$ python -q
>>> import numpy as np
>>> from numpy import linalg as LA
>>> np.set_printoptions(suppress=True, linewidth=100)
>>> data = np.minimum.outer(np.arange(1, 12), np.arange(1, 12)) * 2
>>> data
array([[ 2,  2,  2,  2,  2,  2,  2,  2,  2,  2,  2],
       [ 2,  4,  4,  4,  4,  4,  4,  4,  4,  4,  4],
       [ 2,  4,  6,  6,  6,  6,  6,  6,  6,  6,  6],
       [ 2,  4,  6,  8,  8,  8,  8,  8,  8,  8,  8],
       [ 2,  4,  6,  8, 10, 10, 10, 10, 10, 10, 10],
       [ 2,  4,  6,  8, 10, 12, 12, 12, 12, 12, 12],
       [ 2,  4,  6,  8, 10, 12, 14, 14, 14, 14, 14],
       [ 2,  4,  6,  8, 10, 12, 14, 16, 16, 16, 16],
       [ 2,  4,  6,  8, 10, 12, 14, 16, 18, 18, 18],
       [ 2,  4,  6,  8, 10, 12, 14, 16, 18, 20, 20],
       [ 2,  4,  6,  8, 10, 12, 14, 16, 18, 20, 22]])
>>> evals, vecs = LA.eigh(data)
>>> vec = np.array([8, -5, 3, 4, 7, -2, -6, 4, 2, -7, -2])
>>> np.round(LA.eigvalsh(data[1:, 1:]), 1)
array([  0.5,   0.6,   0.6,   0.8,   1. ,   1.4,   2.2,   4.2,  11.8, 107. ])
>>> np.abs(data).sum(axis=1).max(), np.round(np.abs(evals).max(), 1)
(np.int64(132), np.float64(107.4))
>>> (np.sign(vecs[:, -1].round(6)) == np.sign(vecs[0, -1].round(6))).astype(int)
array([1, 1, 1, 1, 1, 1, 1, 1, 1, 1, 1])
>>> np.round(vecs * np.maximum(evals, 0) @ vecs.T, 1)
array([[ 2.,  2.,  2.,  2.,  2.,  2.,  2.,  2.,  2.,  2.,  2.],
       [ 2.,  4.,  4.,  4.,  4.,  4.,  4.,  4.,  4.,  4.,  4.],
       [ 2.,  4.,  6.,  6.,  6.,  6.,  6.,  6.,  6.,  6.,  6.],
       [ 2.,  4.,  6.,  8.,  8.,  8.,  8.,  8.,  8.,  8.,  8.],
       [ 2.,  4.,  6.,  8., 10., 10., 10., 10., 10., 10., 10.],
       [ 2.,  4.,  6.,  8., 10., 12., 12., 12., 12., 12., 12.],
       [ 2.,  4.,  6.,  8., 10., 12., 14., 14., 14., 14., 14.],
       [ 2.,  4.,  6.,  8., 10., 12., 14., 16., 16., 16., 16.],
       [ 2.,  4.,  6.,  8., 10., 12., 14., 16., 18., 18., 18.],
       [ 2.,  4.,  6.,  8., 10., 12., 14., 16., 18., 20., 20.],
       [ 2.,  4.,  6.,  8., 10., 12., 14., 16., 18., 20., 22.]])
>>> vec = np.array([3, 8, 0, -6, -7, 6, 8, 3, 0, 4, -5])
>>> target = data @ vec
>>> target
array([ 28,  50,  56,  62,  80, 112, 132, 136, 134, 132, 122])
>>> np.round(LA.solve(data, target + data[:, 3]), 1)
array([ 3.,  8.,  0., -5., -7.,  6.,  8.,  3.,  0.,  4., -5.])
>>> np.round(LA.solve(data.T, data[3]), 1)
array([0., 0., 0., 1., 0., 0., 0., 0., 0., 0., 0.])
>>> G = data.T @ data
>>> np.allclose(G, G.T)
True
>>> LA.matrix_rank(G)
np.int64(11)
>>> np.round(LA.eigvalsh(G)[::-1], 1)
array([11527.2,   145.9,    19.9,     5.6,     2.3,     1.2,     0.7,     0.5,     0.4,     0.3,
           0.3])
>>> G
array([[  44,   84,  120,  152,  180,  204,  224,  240,  252,  260,  264],
       [  84,  164,  236,  300,  356,  404,  444,  476,  500,  516,  524],
       [ 120,  236,  344,  440,  524,  596,  656,  704,  740,  764,  776],
       [ 152,  300,  440,  568,  680,  776,  856,  920,  968, 1000, 1016],
       [ 180,  356,  524,  680,  820,  940, 1040, 1120, 1180, 1220, 1240],
       [ 204,  404,  596,  776,  940, 1084, 1204, 1300, 1372, 1420, 1444],
       [ 224,  444,  656,  856, 1040, 1204, 1344, 1456, 1540, 1596, 1624],
       [ 240,  476,  704,  920, 1120, 1300, 1456, 1584, 1680, 1744, 1776],
       [ 252,  500,  740,  968, 1180, 1372, 1540, 1680, 1788, 1860, 1896],
       [ 260,  516,  764, 1000, 1220, 1420, 1596, 1744, 1860, 1940, 1980],
       [ 264,  524,  776, 1016, 1240, 1444, 1624, 1776, 1896, 1980, 2024]])
>>> K = np.load("mat.npy")
>>> K
array([[-2.,  1.,  0.,  0.,  0.,  0.,  0.,  0.,  0.,  0.,  0.,  0.],
       [ 0., -2.,  1.,  0.,  0.,  0.,  0.,  0.,  0.,  0.,  0.,  0.],
       [ 0.,  0., -2.,  1.,  0.,  0.,  0.,  0.,  0.,  0.,  0.,  0.],
       [ 0.,  0.,  0., -2.,  1.,  0.,  0.,  0.,  0.,  0.,  0.,  0.],
       [ 0.,  0.,  0.,  0., -2.,  1.,  0.,  0.,  0.,  0.,  0.,  0.],
       [ 0.,  0.,  0.,  0.,  0., -2.,  1.,  0.,  0.,  0.,  0.,  0.],
       [ 0.,  0.,  0.,  0.,  0.,  0., -2.,  1.,  0.,  0.,  0.,  0.],
       [ 0.,  0.,  0.,  0.,  0.,  0.,  0., -2.,  1.,  0.,  0.,  0.],
       [ 0.,  0.,  0.,  0.,  0.,  0.,  0.,  0., -2.,  1.,  0.,  0.],
       [ 0.,  0.,  0.,  0.,  0.,  0.,  0.,  0.,  0., -2.,  1.,  0.],
       [ 0.,  0.,  0.,  0.,  0.,  0.,  0.,  0.,  0.,  0., -2.,  1.],
       [ 0.,  0.,  0.,  0.,  0.,  0.,  0.,  0.,  0.,  0.,  0., -2.]])
>>> # triangular: eigenvalues sit on the diagonal
>>> vec = np.array([-3, 0, -3, 5, -2, -5, 0, -3, -1, 4, -5, 2])
>>> h = np.maximum(K @ vec, 0)
>>> np.maximum(K @ vec, 0) - np.maximum(-K @ vec, 0)
array([  6.,  -3.,  11., -12.,  -1.,  10.,  -3.,   5.,   6., -13.,  12.,  -4.])
>>> h
array([ 6.,  0., 11.,  0.,  0., 10.,  0.,  5.,  6.,  0., 12.,  0.])
>>> np.flatnonzero(h > 1e-9)
array([ 0,  2,  5,  7,  8, 10])
>>> print(K * (h > 1e-9)[:, None])
[[-2.  1.  0.  0.  0.  0.  0.  0.  0.  0.  0.  0.]
 [ 0. -0.  0.  0.  0.  0.  0.  0.  0.  0.  0.  0.]
 [ 0.  0. -2.  1.  0.  0.  0.  0.  0.  0.  0.  0.]
 [ 0.  0.  0. -0.  0.  0.  0.  0.  0.  0.  0.  0.]
 [ 0.  0.  0.  0. -0.  0.  0.  0.  0.  0.  0.  0.]
 [ 0.  0.  0.  0.  0. -2.  1.  0.  0.  0.  0.  0.]
 [ 0.  0.  0.  0.  0.  0. -0.  0.  0.  0.  0.  0.]
 [ 0.  0.  0.  0.  0.  0.  0. -2.  1.  0.  0.  0.]
 [ 0.  0.  0.  0.  0.  0.  0.  0. -2.  1.  0.  0.]
 [ 0.  0.  0.  0.  0.  0.  0.  0.  0. -0.  0.  0.]
 [ 0.  0.  0.  0.  0.  0.  0.  0.  0.  0. -2.  1.]
 [ 0.  0.  0.  0.  0.  0.  0.  0.  0.  0.  0. -0.]]
>>> K.T @ h
array([-12.,   6., -22.,  11.,   0., -20.,  10., -10.,  -7.,   6., -24.,  12.])
